$ python -q
>>> import numpy as np
>>> import numpy.linalg as la
>>> np.set_printoptions(precision=4, suppress=True, linewidth=200)
>>> E = np.loadtxt("dump.csv", delimiter=",")
>>> E
array([[ 11.5136, -14.4922,  -2.5863,   4.9064,  -4.728 ,  -2.0727],
       [  0.7717,   2.5451,  17.1717,  -7.6055,  -0.2457,   6.3367],
       [ -4.1922,   7.8555,  13.8334,  -6.3724,   1.8404,   9.239 ],
       [  5.839 ,  -8.7301,  -6.586 ,  13.1482,  -3.2865,   7.9146],
       [ 10.8956,  -2.0341,  -0.5799,  -3.4017,  -5.5636, -15.3064],
       [  0.2847,  14.935 ,  -3.7815,   8.4153,   7.1477,   6.3763],
       [ 15.2477,  -7.0045,  -3.9765,  -9.3407,  -3.0322,  -2.4876],
       [  1.0229,   3.0521,  16.2343,   3.1134,  -8.5934,  -6.5229],
       [  4.5233,  10.5225,  -0.6424,  -6.021 ,   7.4426,  13.2951],
       [ -5.3107,   2.3239,   0.5831,  14.0792,  12.2664,   4.1674],
       [  5.4307,   1.3809,  -6.5341,  16.1009,  -4.4346,   6.8558],
       [ -7.8674,   5.425 ,   6.7065,  -6.481 ,  14.5722,   3.0567],
       [ -0.212 ,   4.0101,   2.1964,  17.4656,   8.5752,  -0.6848],
       [ -1.8884,  14.1885,  -3.1005,  -6.2149,  -5.444 ,  10.828 ],
       [ -4.6875,  -4.5794,  -7.6011, -12.7879, -10.5581,   4.9271],
       [ -1.9723,  10.6126,  -0.5441, -10.8984,  -7.5042,  10.397 ],
       [ -3.81  ,  -2.6892,  -9.3349,  -2.2078,  16.3036,   4.5199],
       [  5.4283,   9.7167,   7.4782,  -1.488 ,  14.3067,  -3.6468],
       [  7.713 ,  -2.422 ,   2.3782, -10.2554,   0.2166, -14.9589],
       [  7.9232, -15.2707,  -0.5515,  -6.4641,   6.0251,  -5.0632],
       [ -2.7725,  -3.7451, -15.2801,  10.052 ,   1.3532,   6.4757],
       [ -5.7645,   5.5966,   5.268 , -11.2501,   2.118 ,  13.2909],
       [ -6.8366,  -1.4306,  -9.755 ,  13.4898,  -1.9314,   8.3875],
       [ 13.9648,  -4.9076,   5.1357,   6.8783,  -5.1801,   8.9655],
       [ 12.6956,   9.2783, -10.5755,   2.2858,  -5.3171,  -2.7196],
       [ -2.1917,  12.1189,   4.8747,   5.6504,   9.4627, -10.1537],
       [-14.8057,  12.7954,   3.2562,  -0.2088,  -2.1629,  -1.3211],
       [-10.4922,  -1.447 ,  -3.4295,  -0.4454,  -9.4273, -13.6743],
       [  7.7577,   5.5748,   4.2825, -14.4234,   2.0688,   8.8366],
       [ -2.2708,  -4.8012, -13.0237, -11.0796,   6.7742,   5.7902],
       [ -2.5776, -10.5406,   7.4924,  13.259 ,  -5.8172,   4.0589]])
>>> x = np.array([0, -1, 1, 1, 2, 2])
>>> np.sign((E @ x).round(6))
array([ 1.,  1.,  1.,  1., -1.,  1., -1., -1.,  1.,  1.,  1.,  1.,  1., -1., -1., -1.,  1.,  1., -1.,  1.,  1.,  1.,  1.,  1., -1., -1., -1., -1.,  1.,  1.,  1.])
>>> (E @ x).argmax()
np.int64(9)
>>> E @ np.eye(6)[0]
array([ 11.5136,   0.7717,  -4.1922,   5.839 ,  10.8956,   0.2847,  15.2477,   1.0229,   4.5233,  -5.3107,   5.4307,  -7.8674,  -0.212 ,  -1.8884,  -4.6875,  -1.9723,  -3.81  ,   5.4283,   7.713 ,
         7.9232,  -2.7725,  -5.7645,  -6.8366,  13.9648,  12.6956,  -2.1917, -14.8057, -10.4922,   7.7577,  -2.2708,  -2.5776])
>>> def softmax(z):
...     e = np.exp(z - z.max(axis=-1, keepdims=True))
...     return e / e.sum(axis=-1, keepdims=True)
... 
>>> softmax(E).sum(axis=1)
array([1., 1., 1., 1., 1., 1., 1., 1., 1., 1., 1., 1., 1., 1., 1., 1., 1., 1., 1., 1., 1., 1., 1., 1., 1., 1., 1., 1., 1., 1., 1.])
>>> np.round(softmax(10 * E[26]), 4) + 0
array([0., 1., 0., 0., 0., 0.])
>>> scores = E @ E.T / np.sqrt(6)
>>> softmax(scores).round(6).argmax(axis=1)
array([ 0,  1,  2,  3,  4,  5,  6,  7,  8,  9, 10, 11, 12, 13, 14, 15, 16, 17, 18, 19, 20, 21, 22, 23, 24, 25, 26, 27, 28, 29, 30])
>>> O, vecs = la.qr(E[:, :3])[0], la.qr(E[:, 3:])[0]
>>> sigma = la.svd(O.T @ vecs, compute_uv=False)
>>> round(float(la.norm(O @ O.T - vecs @ vecs.T, 2)), 4)
0.9987
>>> sigma
array([0.3497, 0.2086, 0.0516])
>>> (sigma > 0.9).sum()
np.int64(0)
>>> hat = E @ la.solve(E.T @ E, E.T)
>>> la.matrix_rank(np.eye(31) - hat)
np.int64(25)
>>> la.norm(E, axis=1).argmax()
np.int64(20)
>>> la.norm(E, axis=1)
array([20.    , 20.    , 20.    , 20.    , 20.    , 20.    , 20.    , 20.0001, 20.    , 20.    , 20.    , 20.    , 20.    , 20.    , 20.    , 20.    , 20.    , 20.    , 20.    , 19.9999, 20.0001,
       20.    , 20.    , 20.    , 20.    , 20.    , 20.    , 20.    , 20.    , 20.    , 20.    ])
>>> round(la.norm(E, 1), 4), np.round(la.norm(E, np.inf), 4)
(np.float64(255.7904), np.float64(45.5044))
>>> np.round(la.norm(E, "nuc"), 4)
np.float64(268.0547)
>>> np.round(E[20] @ E[30], 4)
np.float64(83.8292)
>>> data = np.load("m.npy")
>>> data
array([[ 6,  8, -1,  1, -2, -4],
       [ 8, 12,  2,  4, -4, -6],
       [-1,  2, 13,  8,  1, -4],
       [ 1,  4,  8,  7, -1, -2],
       [-2, -4,  1, -1,  6,  0],
       [-4, -6, -4, -2,  0,  6]])
>>> np.round(np.trace(la.pinv(data) @ data), 4)
np.float64(4.0)
>>> la.lstsq(data[:-1].T, data[-1])[2]
np.int32(4)
>>> np.round(data @ la.pinv(data) @ data, 4) + 0
array([[ 6.,  8., -1.,  1., -2., -4.],
       [ 8., 12.,  2.,  4., -4., -6.],
       [-1.,  2., 13.,  8.,  1., -4.],
       [ 1.,  4.,  8.,  7., -1., -2.],
       [-2., -4.,  1., -1.,  6.,  0.],
       [-4., -6., -4., -2.,  0.,  6.]])
>>> rank = la.matrix_rank(data)
>>> rank
np.int64(4)
>>> N = la.svd(data)[2][rank:].T
>>> [int(la.matrix_rank(data[:i])) for i in range(1, len(data) + 1)]
[1, 2, 3, 4, 4, 4]
>>> [int(la.matrix_rank(np.delete(data, i, axis=0))) for i in range(6)]
[4, 4, 4, 4, 4, 4]
>>> la.matrix_rank(data.T @ data), la.matrix_rank(data @ data.T)
(np.int64(4), np.int64(4))
>>> [int(la.matrix_rank(data[:, :j + 1])) for j in range(6)]
[1, 2, 3, 4, 4, 4]
>>> np.round(data @ N, 4) + 0
array([[0., 0.],
       [0., 0.],
       [0., 0.],
       [0., 0.],
       [0., 0.],
       [0., 0.]])
>>> M = np.load("test5.npy")
>>> M
array([[ 15.5785, -28.4449,  23.9468],
       [ 16.1206, -25.7222,  24.4384],
       [ 15.3535, -26.543 ,  26.2995],
       [ 14.3577, -26.4134,  23.3575],
       [ 14.1231, -26.2822,  24.9779],
       [ 17.4782, -25.9366,  23.5314],
       [ 14.513 , -27.5349,  24.4368],
       [ 15.8548, -27.5859,  22.4598],
       [ 14.9147, -26.4374,  23.3497],
       [ 15.0937, -27.7375,  24.2502],
       [ 13.4925, -26.4703,  25.4715],
       [ 15.0101, -27.2294,  25.1572],
       [ 16.2962, -26.5929,  23.6127],
       [ 14.5664, -26.3818,  21.802 ],
       [ 13.846 , -28.7659,  26.0328],
       [ 16.0556, -27.7629,  25.0075],
       [ 14.69  , -28.4407,  22.6692],
       [ 15.3543, -24.7203,  23.1311],
       [ 15.3418, -25.954 ,  24.0447],
       [ 16.1021, -27.174 ,  25.0825]])
>>> B = np.array([[0, 2], [2, 1], [3, 3]])
>>> la.matrix_rank(np.vstack([M, B.T]))
np.int64(3)
>>> np.einsum("ij->j", M)
array([ 304.1428, -538.1302,  483.0592])
>>> G = np.cov(M, rowvar=False)
>>> np.corrcoef(M.T)
array([[ 1.    ,  0.2007, -0.1917],
       [ 0.2007,  1.    , -0.1806],
       [-0.1917, -0.1806,  1.    ]])
>>> np.argwhere(np.triu(np.abs(np.corrcoef(M.T)) > 0.8, 1))
array([], shape=(0, 2), dtype=int64)
>>> G
array([[ 0.9107,  0.1975, -0.218 ],
       [ 0.1975,  1.0638, -0.222 ],
       [-0.218 , -0.222 ,  1.4203]])
>>> lab = M[:, 2] > np.median(M[:, 2])
>>> r0 = M[lab].mean(axis=0) - M[~lab].mean(axis=0)
>>> (((M - M.mean(axis=0)) @ r0 > 0) == lab).mean()
np.float64(0.9)
>>> np.argsort(-np.abs(r0).round(6), kind="stable")
array([2, 0, 1])
>>> ((M - M.mean(axis=0)) @ r0 > 0).astype(int)
array([1, 0, 1, 0, 1, 0, 1, 0, 0, 1, 1, 1, 0, 0, 1, 1, 0, 0, 0, 1])
>>> Xc = M - M.mean(axis=0)
>>> vecs = la.svd(Xc)[2][:1]
>>> B = Xc - Xc @ vecs.T @ vecs
>>> la.norm(B, axis=1).round(6).argmax()
np.int64(16)
>>> np.diag(vecs.T @ vecs)
array([0.1338, 0.196 , 0.6702])
>>> B.std(axis=0)
array([0.8106, 0.8401, 0.5536])
>>> C = M[[0, 14]].astype(float)
>>> for _ in range(5):
...     lab = la.norm(M[:, None] - C, axis=-1).argmin(axis=1)
...     C = np.array([M[lab == j].mean(axis=0) for j in range(2)])
... 
>>> lab
array([0, 0, 1, 0, 1, 0, 1, 0, 0, 0, 1, 1, 0, 0, 1, 0, 0, 0, 0, 0])
>>> np.bincount(lab)
array([14,  6])
>>> C
array([[ 15.5575, -26.8075,  23.6202],
       [ 14.3897, -27.1376,  25.3959]])
>>> np.abs(C[1] - C[0]).argmax()
np.int64(2)
>>> C[1] - C[0]
array([-1.1678, -0.3302,  1.7757])
>>> feats = np.load("data.npy")
>>> feats
array([[4, 0, 0, 0, 0],
       [0, 2, 0, 0, 0],
       [0, 0, 0, 0, 0],
       [0, 0, 0, 4, 0],
       [0, 0, 0, 0, 3]])
>>> feats[:, 2] @ feats[:, 1]
np.int64(0)
>>> la.pinv(feats)
array([[0.25  , 0.    , 0.    , 0.    , 0.    ],
       [0.    , 0.5   , 0.    , 0.    , 0.    ],
       [0.    , 0.    , 0.    , 0.    , 0.    ],
       [0.    , 0.    , 0.    , 0.25  , 0.    ],
       [0.    , 0.    , 0.    , 0.    , 0.3333]])
>>> la.norm(feats, axis=0)
array([4., 2., 0., 4., 3.])
>>> np.flatnonzero(la.matrix_power((feats != 0) + (feats.T != 0) + np.eye(5), 5)[1])
array([1])
>>> (la.matrix_power((feats != 0) + (feats.T != 0) + np.eye(5), 5) > 0).astype(int)
array([[1, 0, 0, 0, 0],
       [0, 1, 0, 0, 0],
       [0, 0, 1, 0, 0],
       [0, 0, 0, 1, 0],
       [0, 0, 0, 0, 1]])
>>> feats @ feats
array([[16,  0,  0,  0,  0],
       [ 0,  4,  0,  0,  0],
       [ 0,  0,  0,  0,  0],
       [ 0,  0,  0, 16,  0],
       [ 0,  0,  0,  0,  9]])
>>> J = np.load("w.npy")
>>> J
array([[1.    , 0.9   , 0.81  , 0.729 , 0.6561],
       [0.9   , 1.    , 0.9   , 0.81  , 0.729 ],
       [0.81  , 0.9   , 1.    , 0.9   , 0.81  ],
       [0.729 , 0.81  , 0.9   , 1.    , 0.9   ],
       [0.6561, 0.729 , 0.81  , 0.9   , 1.    ]])
>>> rng = np.random.default_rng(96439)
>>> lab = rng.permutation(5)
>>> lab
array([0, 4, 2, 1, 3])
>>> B = J[lab][:, lab]
>>> B
array([[1.    , 0.6561, 0.81  , 0.9   , 0.729 ],
       [0.6561, 1.    , 0.81  , 0.729 , 0.9   ],
       [0.81  , 0.81  , 1.    , 0.9   , 0.9   ],
       [0.9   , 0.729 , 0.9   , 1.    , 0.81  ],
       [0.729 , 0.9   , 0.9   , 0.81  , 1.    ]])
>>> np.diag(B)
array([1., 1., 1., 1., 1.])
>>> np.trace(B)
np.float64(5.0)
>>> np.round(la.det(B), 4), round(float(la.det(J[lab])), 4)
(np.float64(0.0013), 0.0013)
